>>> import numpy as np
>>> np.set_printoptions(suppress=True, linewidth=160)
>>> X = np.array([[-1.2, -0.94, 0.05, -0.76, -0.55],
...     [-0.9, 0.4, 0.0, -1.1, 0.7],
...     [-1.2, -1.0, 0.1, -0.8, -0.5],
...     [-0.1, -1.8, -0.6, 0.7, -0.1],
...     [-0.8, 0.8, -0.2, -0.4, 0.3],
...     [-2.0, 0.1, -0.1, 0.5, -0.3],
...     [0.8, -2.6, -1.0, 0.6, 0.8]])
>>> round(float(np.linalg.norm(X, 1)), 2), round(float(np.linalg.norm(X, np.inf)), 2)
(7.64, 5.8)
>>> np.linalg.norm(X, axis=1).argmax()
np.int64(6)
>>> round(float(np.linalg.norm(X, "nuc")), 2)
10.1
>>> np.round(np.linalg.norm(X, axis=1), 2)
array([1.79, 1.63, 1.83, 2.03, 1.25, 2.09, 3.07])
>>> X[2] @ X[3]
np.float64(1.35)
>>> np.round(np.linalg.norm(X) ** 2 / np.linalg.norm(X, 2) ** 2, 2)
np.float64(1.96)
>>> np.round(np.linalg.norm(X, axis=0), 2)
array([3.  , 3.56, 1.19, 1.92, 1.37])
>>> feats = np.abs(np.array([[-2, 2, 0, 1], [-1, 1, 1, -2], [0, 0, -1, -1], [-2, -1, -1, -2]])) + np.eye(4)
>>> feats = feats / feats.sum(axis=1, keepdims=True)
>>> feats.round(2)
array([[0.5 , 0.33, 0.  , 0.17],
       [0.17, 0.33, 0.17, 0.33],
       [0.  , 0.  , 0.67, 0.33],
       [0.29, 0.14, 0.14, 0.43]])
>>> r0 = np.array([-7, -3, 6])
>>> np.round(np.convolve(feats[3], r0), 2)
array([-2.  , -1.86,  0.29, -2.57, -0.43,  2.57])
>>> np.round(np.cross(feats[3, :3], feats[0, :3]), 2)
array([-0.05,  0.07,  0.02])
>>> np.round(np.array([np.convolve(row, r0, "same") for row in feats]), 2)
array([[-3.83,  2.  ,  0.83, -0.5 ],
       [-2.83, -1.17, -0.83,  0.  ],
       [ 0.  , -4.67, -4.33,  3.  ],
       [-1.86,  0.29, -2.57, -0.43]])
>>> np.round(np.correlate(feats[3], feats[0], "full"), 2)
array([0.05, 0.02, 0.12, 0.26, 0.12, 0.21, 0.21])
>>> np.round(np.polyval(r0, feats[3]), 2)
array([4.57, 5.43, 5.43, 3.43])
>>> np.round(np.linalg.eigvals(feats), 2)
array([1.  +0.j , 0.59+0.j , 0.17+0.1j, 0.17-0.1j])
>>> round(float(np.linalg.eigvals(feats).sum().real), 2)
1.93
>>> round(float(np.einsum("ij,ji->", feats, feats)), 2)
1.39
>>> np.round(np.linalg.det(feats.T), 2)
np.float64(0.02)
>>> np.round(np.kron(np.eye(2, dtype=int), feats), 2)
array([[0.5 , 0.33, 0.  , 0.17, 0.  , 0.  , 0.  , 0.  ],
       [0.17, 0.33, 0.17, 0.33, 0.  , 0.  , 0.  , 0.  ],
       [0.  , 0.  , 0.67, 0.33, 0.  , 0.  , 0.  , 0.  ],
       [0.29, 0.14, 0.14, 0.43, 0.  , 0.  , 0.  , 0.  ],
       [0.  , 0.  , 0.  , 0.  , 0.5 , 0.33, 0.  , 0.17],
       [0.  , 0.  , 0.  , 0.  , 0.17, 0.33, 0.17, 0.33],
       [0.  , 0.  , 0.  , 0.  , 0.  , 0.  , 0.67, 0.33],
       [0.  , 0.  , 0.  , 0.  , 0.29, 0.14, 0.14, 0.43]])
>>> np.round(np.poly(feats), 2)
array([ 1.  , -1.93,  1.17, -0.26,  0.02])
>>> np.round(np.linalg.det(feats[::-1]), 2)
np.float64(0.02)
>>> M = np.load("sample8.npy")
>>> M
array([[12, 21, 34,  8,  4, 20, 13],
       [ 8, 16, 22,  5,  4, 13,  7],
       [16, 24, 46, 13,  4, 29, 23],
       [14, 25, 40,  8,  4, 22, 13],
       [ 7, 13, 19,  6,  4, 13,  9],
       [ 6, 12, 16,  5,  4, 11,  7],
       [10, 18, 28,  7,  4, 17, 11],
       [ 9, 19, 25,  4,  4, 13,  5],
       [ 8, 11, 22, 10,  4, 18, 17],
       [ 2,  4,  4,  5,  4,  7,  7],
       [11, 19, 31,  8,  4, 19, 13],
       [11, 15, 31, 12,  4, 23, 21],
       [11, 17, 31, 10,  4, 21, 17],
       [ 6,  8, 16,  9,  4, 15, 15],
       [11, 22, 31,  5,  4, 16,  7],
       [11, 20, 31,  7,  4, 18, 11],
       [18, 28, 52, 13,  4, 31, 23],
       [ 2,  5,  4,  4,  4,  6,  5],
       [ 5,  7, 13,  8,  4, 13, 13],
       [11, 19, 31,  8,  4, 19, 13],
       [12, 20, 34,  9,  4, 21, 15],
       [ 9, 12, 25, 11,  4, 20, 19],
       [14, 21, 40, 12,  4, 26, 21],
       [10, 16, 28,  9,  4, 19, 15],
       [ 8, 11, 22, 10,  4, 18, 17],
       [ 3,  7,  7,  4,  4,  7,  5],
       [ 6, 12, 16,  5,  4, 11,  7],
       [ 9, 15, 25,  8,  4, 17, 13]])
>>> Uu, sv, vt = np.linalg.svd(M)
>>> V = vt[:(sv > 1e-8).sum()]
>>> rng = np.random.default_rng(222)
>>> vec = M[1] + -2 * M[19] + rng.integers(2) * np.eye(7)[2]
>>> vec
array([-14., -22., -40., -11.,  -4., -25., -19.])
>>> round(float(np.linalg.norm(vec - V.T @ V @ vec)), 2)
0.0
>>> np.linalg.matrix_rank(np.vstack([M, vec]))
np.int64(3)
>>> np.allclose(V.T @ V @ vec, vec)
True
>>> np.round(np.diag(V.T @ V), 2)
array([0.07, 0.64, 0.78, 0.21, 0.44, 0.28, 0.58])
